% ipython --no-banner

In [1]: import numpy as np

In [2]: np.set_printoptions(suppress=True, linewidth=120)

In [3]: data = np.loadtxt("arr.csv", delimiter=",")

In [4]: data
Out[4]: 
array([[-3.,  3.,  2., -1., -1.],
       [-4., -2.,  1., -1., -1.]])

In [5]: # column 4 repeats column 3

In [6]: rng = np.random.default_rng(264)

In [7]: out = data + rng.integers(-2, 3, (2, 1)) @ rng.integers(-2, 3, (1, 5))

In [8]: out
Out[8]: 
array([[-3.,  3.,  0.,  1., -5.],
       [-4., -2.,  0.,  0., -3.]])

In [9]: np.abs(out - data).sum(axis=1)
Out[9]: array([8., 4.])

In [10]: np.linalg.matrix_rank(out - data, tol=1e-8)
Out[10]: np.int64(1)

In [11]: np.round(np.linalg.svd(out - data, compute_uv=False), 2) + 0
Out[11]: array([5.48, 0.  ])

In [12]: blk = np.stack([out, 5 * out, out[::-1]])

In [13]: np.linalg.matrix_rank(blk)
Out[13]: array([2, 2, 2])

In [14]: np.einsum("bij,cij->bc", blk, blk)
Out[14]: 
array([[  73.,  365.,   42.],
       [ 365., 1825.,  210.],
       [  42.,  210.,   73.]])

In [15]: blk.sum(axis=0)
Out[15]: 
array([[-22.,  16.,   0.,   6., -33.],
       [-27.,  -9.,   0.,   1., -23.]])

In [16]: (blk @ out.T).shape
Out[16]: (3, 2, 2)

In [17]: np.round(np.linalg.norm(blk, axis=(1, 2)), 2)
Out[17]: array([ 8.54, 42.72,  8.54])

In [18]: out = data / np.sqrt((data ** 2).mean(axis=1, keepdims=True))

In [19]: np.round(np.linalg.norm(out, axis=1), 2)
Out[19]: array([2.24, 2.24])

In [20]: F = rng.normal(size=(30, 4))

In [21]: F = 20 * F / np.linalg.norm(F, axis=1, keepdims=True)

In [22]: F.round(2)
Out[22]: 
array([[  5.47,   1.98, -18.53,  -4.76],
       [ -3.27,  11.64,   7.14, -14.25],
       [ -2.84,  -5.94,   6.07, -17.88],
       [ -8.96,   6.26,  11.04,  12.59],
       [ -3.03,   4.02,   0.83,  19.34],
       [ -1.06,  10.33,  17.09,   0.32],
       [  6.15,   3.43, -12.34,  14.07],
       [-11.92,  -5.94,  -9.06, -11.85],
       [  2.  ,  -6.53,  15.32, -10.9 ],
       [ -7.13,   8.87,  -2.1 , -16.31],
       [ 11.19,  -7.01,   7.65,  12.93],
       [ -3.82,  17.63,   6.36,  -5.85],
       [  7.07,   1.07, -18.65,   1.11],
       [  6.12,  18.76,  -2.65,  -1.88],
       [ -1.55,   3.07, -14.32,  13.53],
       [ 11.52,   3.69,   9.46, -12.81],
       [  9.4 , -12.3 , -12.66,  -0.42],
       [ -3.89, -18.45,   5.77,  -3.37],
       [-19.27,   0.64,  -4.77,  -2.35],
       [  0.59,  -9.09,   9.11, -15.29],
       [-12.75,   3.76, -11.87,   9.08],
       [ 10.86,  -9.41,  12.27,  -6.55],
       [  7.71,  15.02,  -9.04,   5.77],
       [ -3.66,   8.55, -15.95,  -7.69],
       [ 10.37, -11.48,  -4.5 , -11.86],
       [-12.36,  -7.89, -12.08,  -6.24],
       [ -9.64,  17.25,   2.35,  -1.96],
       [ 11.29,  12.79,   9.28,  -4.78],
       [  1.32,  -8.8 ,   5.11, -17.17],
       [ 12.36,  -2.59,  -4.1 ,  14.96]])

In [23]: out = F + rng.integers(-2, 3, (30, 3)) @ rng.integers(-2, 3, (3, 4))

In [24]: out.round(2)
Out[24]: 
array([[  7.47,   1.98, -22.53,  -8.76],
       [ -8.27,  13.64,   5.14, -14.25],
       [-10.84,  -1.94,   4.07, -19.88],
       [ -9.96,   4.26,   7.04,  18.59],
       [ -1.03,   1.02,  -3.17,  24.34],
       [ -1.06,   7.33,  11.09,   7.32],
       [ -1.85,   7.43, -14.34,  12.07],
       [-13.92,  -4.94, -11.06, -12.85],
       [ -2.  ,  -5.53,  11.32,  -9.9 ],
       [-12.13,  10.87,  -4.1 , -16.31],
       [ 15.19, -10.01,   5.65,  15.93],
       [ -9.82,  19.63,   6.36,  -3.85],
       [ 13.07,  -0.93, -18.65,  -0.89],
       [ 12.12,  16.76,   3.35,  -1.88],
       [ -4.55,   3.07, -14.32,  17.53],
       [  2.52,   6.69,   3.46, -11.81],
       [ -0.6 ,  -8.3 , -16.66,  -0.42],
       [ -0.89, -18.45,  11.77,  -5.37],
       [-18.27,   1.64,  -6.77,  -7.35],
       [ -6.41,  -8.09,  -0.89, -12.29],
       [ -9.75,   2.76, -11.87,   8.08],
       [  6.86,  -5.41,  14.27, -12.55],
       [ 15.71,  12.02,  -7.04,   4.77],
       [  4.34,   6.55,  -7.95,  -9.69],
       [  4.37,  -9.48,  -4.5 ,  -9.86],
       [-17.36,  -6.89, -14.08,  -3.24],
       [ -1.64,  15.25,  10.35,  -3.96],
       [  6.29,  13.79,   7.28,  -1.78],
       [  5.32, -12.8 ,   3.11, -11.17],
       [ 17.36,  -3.59,  -2.1 ,  11.96]])

In [25]: np.round(out - F, 2)
Out[25]: 
array([[  2.,   0.,  -4.,  -4.],
       [ -5.,   2.,  -2.,   0.],
       [ -8.,   4.,  -2.,  -2.],
       [ -1.,  -2.,  -4.,   6.],
       [  2.,  -3.,  -4.,   5.],
       [  0.,  -3.,  -6.,   7.],
       [ -8.,   4.,  -2.,  -2.],
       [ -2.,   1.,  -2.,  -1.],
       [ -4.,   1.,  -4.,   1.],
       [ -5.,   2.,  -2.,   0.],
       [  4.,  -3.,  -2.,   3.],
       [ -6.,   2.,   0.,   2.],
       [  6.,  -2.,   0.,  -2.],
       [  6.,  -2.,   6.,   0.],
       [ -3.,   0.,   0.,   4.],
       [ -9.,   3.,  -6.,   1.],
       [-10.,   4.,  -4.,   0.],
       [  3.,   0.,   6.,  -2.],
       [  1.,   1.,  -2.,  -5.],
       [ -7.,   1., -10.,   3.],
       [  3.,  -1.,   0.,  -1.],
       [ -4.,   4.,   2.,  -6.],
       [  8.,  -3.,   2.,  -1.],
       [  8.,  -2.,   8.,  -2.],
       [ -6.,   2.,   0.,   2.],
       [ -5.,   1.,  -2.,   3.],
       [  8.,  -2.,   8.,  -2.],
       [ -5.,   1.,  -2.,   3.],
       [  4.,  -4.,  -2.,   6.],
       [  5.,  -1.,   2.,  -3.]])

In [26]: np.round(np.linalg.svd(out - F, compute_uv=False), 2) + 0
Out[26]: array([36.1 , 21.47, 12.41,  0.  ])
